$ python3 -q
>>> import numpy as np
>>> np.set_printoptions(suppress=True, linewidth=160)
>>> def rnd(a):
...     return np.round(a, 2) + 0
... 
>>> m1 = np.load("a.npy")
>>> m1
array([[ 0.,  0.,  0.,  0.],
       [ 0.,  0., -1., -1.],
       [ 0., -1.,  0., -1.],
       [ 0., -1., -1.,  0.]])
>>> w, evecs = np.linalg.eigh(m1)
>>> rnd(evecs.T @ evecs)
array([[1., 0., 0., 0.],
       [0., 1., 0., 0.],
       [0., 0., 1., 0.],
       [0., 0., 0., 1.]])
>>> rnd(evecs.T @ m1 @ evecs)
array([[-2.,  0.,  0.,  0.],
       [ 0.,  0.,  0.,  0.],
       [ 0.,  0.,  1.,  0.],
       [ 0.,  0.,  0.,  1.]])
>>> rnd(evecs @ np.diag(w) @ evecs.T)
array([[ 0.,  0.,  0.,  0.],
       [ 0.,  0., -1., -1.],
       [ 0., -1.,  0., -1.],
       [ 0., -1., -1.,  0.]])
>>> np.unique(w.round(6) + 0, return_counts=True)[1]
array([1, 1, 2])
>>> rnd(w)
array([-2.,  0.,  1.,  1.])
>>> P = np.triu(np.array([[3, 4, 0, 5], [0, 0, 5, 2], [1, 4, 4, 3], [5, 1, 3, 2]]), 1) + np.eye(4)
>>> B = P @ m1 @ np.linalg.inv(P)
>>> rnd(np.linalg.det(B))
np.float64(0.0)
>>> B
array([[  0.,  -5.,  16., -42.],
       [  0.,  -7.,  32., -88.],
       [  0.,  -4.,  17., -44.],
       [  0.,  -1.,   4., -10.]])
>>> np.linalg.matrix_rank(B)
np.int64(3)
>>> P @ m1 - m1 @ P
array([[ 0., -5., -9., -4.],
       [ 0., -7., -2., -2.],
       [ 0., -3.,  2.,  2.],
       [ 0.,  0.,  5.,  5.]])
>>> np.trace(B), np.trace(m1)
(np.float64(0.0), np.float64(0.0))
>>> rng = np.random.default_rng(96)
>>> idx = rng.integers(0, 2, 7)
>>> E = (idx[:, None] == idx) * 2 + np.eye(7)
>>> E
array([[3., 2., 2., 2., 0., 2., 2.],
       [2., 3., 2., 2., 0., 2., 2.],
       [2., 2., 3., 2., 0., 2., 2.],
       [2., 2., 2., 3., 0., 2., 2.],
       [0., 0., 0., 0., 3., 0., 0.],
       [2., 2., 2., 2., 0., 3., 2.],
       [2., 2., 2., 2., 0., 2., 3.]])
>>> rnd(np.linalg.eigvalsh(m1).min())
np.float64(-2.0)
>>> [round(float(np.linalg.det(m1[:i, :i])), 2) + 0 for i in range(1, 5)]
[0.0, 0.0, 0.0, 0.0]
>>> w, evecs = np.linalg.eigh(E)
>>> rnd(np.abs(evecs[:, -1]))
array([0.41, 0.41, 0.41, 0.41, 0.  , 0.41, 0.41])
>>> rnd(evecs @ np.diag(w) @ evecs.T)
array([[3., 2., 2., 2., 0., 2., 2.],
       [2., 3., 2., 2., 0., 2., 2.],
       [2., 2., 3., 2., 0., 2., 2.],
       [2., 2., 2., 3., 0., 2., 2.],
       [0., 0., 0., 0., 3., 0., 0.],
       [2., 2., 2., 2., 0., 3., 2.],
       [2., 2., 2., 2., 0., 2., 3.]])
>>> rnd(evecs.T @ E @ evecs)
array([[ 1.,  0.,  0.,  0.,  0.,  0.,  0.],
       [ 0.,  1.,  0.,  0.,  0.,  0.,  0.],
       [ 0.,  0.,  1.,  0.,  0.,  0.,  0.],
       [ 0.,  0.,  0.,  1.,  0.,  0.,  0.],
       [ 0.,  0.,  0.,  0.,  1.,  0.,  0.],
       [ 0.,  0.,  0.,  0.,  0.,  3.,  0.],
       [ 0.,  0.,  0.,  0.,  0.,  0., 13.]])
>>> rnd(np.linalg.eigvalsh(E @ E))
array([  1.,   1.,   1.,   1.,   1.,   9., 169.])
>>> rnd(np.linalg.svd(E, compute_uv=False))
array([13.,  3.,  1.,  1.,  1.,  1.,  1.])
>>> x = np.ones(7)
>>> for _ in range(7):
...     x = E @ x
...     x /= np.linalg.norm(x)
...     print(round(x @ E @ x, 2))
... 
12.91
13.0
13.0
13.0
13.0
13.0
13.0
>>> rnd(x)
array([0.41, 0.41, 0.41, 0.41, 0.  , 0.41, 0.41])
>>> rnd(np.linalg.eigvalsh(E)[-1])
np.float64(13.0)
>>> low = np.linalg.cholesky(E)
>>> rnd(np.diag(low) ** 2)
array([3.  , 1.67, 1.4 , 1.29, 3.  , 1.22, 1.18])
>>> np.linalg.eigvalsh(E).min() > 0
np.True_
>>> np.allclose(E @ E.T, E.T @ E)
True
>>> rnd(np.linalg.matrix_power(E, 4))
array([[4761., 4760., 4760., 4760.,    0., 4760., 4760.],
       [4760., 4761., 4760., 4760.,    0., 4760., 4760.],
       [4760., 4760., 4761., 4760.,    0., 4760., 4760.],
       [4760., 4760., 4760., 4761.,    0., 4760., 4760.],
       [   0.,    0.,    0.,    0.,   81.,    0.,    0.],
       [4760., 4760., 4760., 4760.,    0., 4761., 4760.],
       [4760., 4760., 4760., 4760.,    0., 4760., 4761.]])
>>> M = np.loadtxt("out1.csv", delimiter=",")
>>> M
array([[ -2.04,   1.06,   7.55,  -0.85,  11.3 ,  -4.22],
       [ -1.68, -12.48,   4.67,  -1.88,   4.33,   3.44],
       [  5.36,  10.91,  -9.59,   2.1 ,  -8.02,   8.86],
       [  2.4 ,   0.14,   2.14,   4.52,   1.58,  -5.22],
       [ -0.77,  -5.88,  -1.51,  -5.08,  -0.38,  11.32],
       [  2.73,   2.98,  -6.35,  -3.45,   2.68,  11.01],
       [  0.69,   2.03,   1.91,   1.37,   2.03,  -0.37],
       [  3.37,  11.03, -11.65,   3.22, -15.4 ,   1.43],
       [ -0.33,   6.31,  -6.98,  -0.89,  -7.8 ,   3.71],
       [ -2.51,  -8.61,   7.5 ,  -3.31,  11.  ,  -2.11],
       [ -4.14, -14.69,   7.65,  -8.34,  12.4 ,   9.14]])
>>> x = np.array([-1, -5, -3, 3, 5, 0])
>>> y = M @ x
>>> coef, lr = np.zeros(6), 1 / np.linalg.norm(M, 2) ** 2
>>> for i in range(12):
...     coef -= lr * M.T @ (M @ coef - y)
...     if i % 2 == 0: print(i, round(np.linalg.norm(M @ coef - y), 2))
... 
0 27.71
2 24.56
4 23.27
6 22.45
8 21.76
10 21.14
>>> rnd(np.linalg.cond(M))
np.float64(51.14)
>>> rnd(coef)
array([-0.24, -2.94,  1.58, -0.6 ,  2.45,  0.46])
>>> r0 = np.array([0, -3, -1]) + 0.5
>>> K = np.eye(3) - 2 * np.outer(r0, r0) / (r0 @ r0)
>>> rnd(K)
array([[ 0.93,  0.37,  0.07],
       [ 0.37, -0.85, -0.37],
       [ 0.07, -0.37,  0.93]])
>>> th = np.radians(90)
>>> Rm = np.eye(3)
>>> Rm[1, 1] = Rm[2, 2] = np.cos(th)
>>> Rm[1, 2], Rm[2, 1] = -np.sin(th), np.sin(th)
>>> rnd(Rm)
array([[ 1.,  0.,  0.],
       [ 0.,  0., -1.],
       [ 0.,  1.,  0.]])
>>> B = K @ Rm.T
>>> rnd(np.linalg.svd(K, compute_uv=False)), rnd(np.linalg.svd(B, compute_uv=False))
(array([1., 1., 1.]), array([1., 1., 1.]))
>>> rnd(np.linalg.det(Rm)), np.trace(Rm)
(np.float64(1.0), np.float64(1.0))
>>> rnd(B)
array([[ 0.93, -0.07,  0.37],
       [ 0.37,  0.37, -0.85],
       [ 0.07, -0.93, -0.37]])
>>> P = M @ np.linalg.solve(M.T @ M, M.T)
>>> rnd(np.trace(P))
np.float64(6.0)
>>> rnd(np.linalg.eigvalsh(P))
array([0., 0., 0., 0., 0., 1., 1., 1., 1., 1., 1.])
>>> rnd(P @ M[:, 2])
array([  7.55,   4.67,  -9.59,   2.14,  -1.51,  -6.35,   1.91, -11.65,  -6.98,   7.5 ,   7.65])
>>> rnd(np.diag(P))
array([0.64, 0.76, 0.64, 0.44, 0.47, 0.91, 0.27, 0.36, 0.63, 0.41, 0.49])
>>> A = np.load("block18.npy")
>>> A
array([[14,  3, -2,  0, -5],
       [ 3, 14, 10,  0, -1],
       [-2, 10, 17,  4,  3],
       [ 0,  0,  4, 12,  6],
       [-5, -1,  3,  6,  6]])
>>> O, evecs = np.linalg.qr(A[:, :3])[0], np.linalg.qr(A[:, 3:])[0]
>>> sv = np.linalg.svd(O.T @ evecs, compute_uv=False)
>>> rnd(np.degrees(np.arccos(sv.clip(0, 1))))
array([10.09, 42.87])
>>> (sv > 0.9).sum()
np.int64(1)
>>> arr = np.loadtxt("case4.csv", delimiter=",")
>>> rnd(arr)
array([[-0.22,  0.54,  0.21, -0.49, -0.05, -0.1 ],
       [-0.22, -0.09, -0.09, -0.21, -0.47, -0.02],
       [ 0.12, -0.22, -0.57,  0.16, -0.37,  0.31],
       [ 0.06,  0.  , -0.62, -0.3 ,  0.3 , -0.55],
       [ 0.56, -0.27,  0.42, -0.23, -0.28, -0.11],
       [ 0.12, -0.54,  0.08, -0.31,  0.07, -0.33],
       [-0.41, -0.31, -0.06, -0.58, -0.02,  0.44],
       [-0.59, -0.26,  0.17,  0.33, -0.29, -0.49],
       [-0.19, -0.36,  0.17,  0.11,  0.62,  0.21]])
>>> B = np.c_[arr[:, :2] @ np.array([[1, 1], [-2, -1]]), np.array([1, -3, 3, -3, 1, 0, 2, 0, 3])]
>>> rnd(B)
array([[-1.29, -0.76,  1.  ],
       [-0.04, -0.13, -3.  ],
       [ 0.57,  0.35,  3.  ],
       [ 0.06,  0.06, -3.  ],
       [ 1.11,  0.84,  1.  ],
       [ 1.2 ,  0.66,  0.  ],
       [ 0.21, -0.1 ,  2.  ],
       [-0.07, -0.33,  0.  ],
       [ 0.52,  0.17,  3.  ]])
>>> rnd(np.linalg.lstsq(arr, B[:, 0])[0])
array([ 1., -2.,  0.,  0.,  0.,  0.])
>>> rnd(np.linalg.norm(B - arr @ np.linalg.lstsq(arr, B)[0], axis=0))
array([0.  , 0.  , 4.48])
>>> np.linalg.matrix_rank(B)
np.int64(3)
>>> mat = np.load("dump.npy")
>>> rnd(mat)
array([[-0.06, -0.59, -0.38,  0.48,  0.07, -0.51],
       [ 0.45, -0.15, -0.42,  0.15, -0.59,  0.48],
       [ 0.81,  0.21,  0.14,  0.28,  0.44, -0.12],
       [ 0.1 , -0.01, -0.68, -0.6 ,  0.41,  0.01],
       [-0.26,  0.74, -0.44,  0.43, -0.04, -0.09],
       [-0.26, -0.2 , -0.02,  0.36,  0.53,  0.69]])
>>> x = np.array([-3, 3, 1, 3, -2, 1])
>>> 6 - np.linalg.matrix_rank(mat - np.eye(6), tol=1e-8)
np.int64(1)
>>> [p for p in range(1, 25) if np.allclose(np.linalg.matrix_power(mat, p), np.eye(6))]
[]
>>> rnd(np.sort(np.abs(np.degrees(np.angle(np.linalg.eigvals(mat))))))
array([  0.  ,  78.98,  78.98, 101.74, 101.74, 180.  ])
>>> rnd(np.linalg.matrix_power(mat, 3))
array([[ 0.07,  0.37,  0.48,  0.03, -0.79, -0.08],
       [-0.49,  0.54,  0.44, -0.1 ,  0.49, -0.15],
       [-0.53, -0.09, -0.39, -0.6 , -0.31, -0.33],
       [ 0.35,  0.03,  0.23, -0.78,  0.11,  0.46],
       [-0.5 , -0.62,  0.45,  0.09, -0.1 ,  0.38],
       [-0.3 ,  0.42, -0.42,  0.16, -0.15,  0.71]])
>>> rnd(np.sort(np.abs(np.linalg.eigvals(mat))))
array([1., 1., 1., 1., 1., 1.])
>>> np.allclose(mat @ mat.T, mat.T @ mat)
True
>>> data = (rng.random((4, 4)) < 0.3) + np.eye(4)
>>> data /= data.sum(axis=1, keepdims=True)
>>> rnd(data)
array([[0.5 , 0.  , 0.5 , 0.  ],
       [0.  , 0.67, 0.  , 0.33],
       [0.5 , 0.  , 0.5 , 0.  ],
       [0.  , 0.5 , 0.  , 0.5 ]])
>>> Uu, sv, vt = np.linalg.svd(data)
>>> np.argmax(sv[:-1] / (sv[1:] + 1e-6)) + 1
np.int64(3)
>>> B = Uu[:, :3] @ np.diag(sv[:3]) @ vt[:3]
>>> np.linalg.matrix_rank(data, rtol=0.05)
np.int64(3)
>>> np.linalg.matrix_rank(B)
np.int64(3)
>>> rnd(B)
array([[0.5 , 0.  , 0.5 , 0.  ],
       [0.  , 0.67, 0.  , 0.33],
       [0.5 , 0.  , 0.5 , 0.  ],
       [0.  , 0.5 , 0.  , 0.5 ]])
>>> np.abs(np.diag(np.linalg.qr(data)[1])) > 1e-9
array([ True,  True, False,  True])
>>> np.unique(data.round(6), axis=0).shape
(3, 4)
>>> Uu, sv, vt = np.linalg.svd(data)
>>> evecs = vt[:(sv > 1e-8).sum()]
>>> x = data[0] + 2 * data[1] + rng.integers(2) * np.eye(4)[2]
>>> rnd(x)
array([0.5 , 1.33, 0.5 , 0.67])
>>> rnd(np.linalg.norm(x - evecs.T @ evecs @ x))
np.float64(0.0)
>>> rnd(evecs.T @ evecs)
array([[0.5, 0. , 0.5, 0. ],
       [0. , 1. , 0. , 0. ],
       [0.5, 0. , 0.5, 0. ],
       [0. , 0. , 0. , 1. ]])
>>> np.allclose(evecs.T @ evecs @ x, x)
True
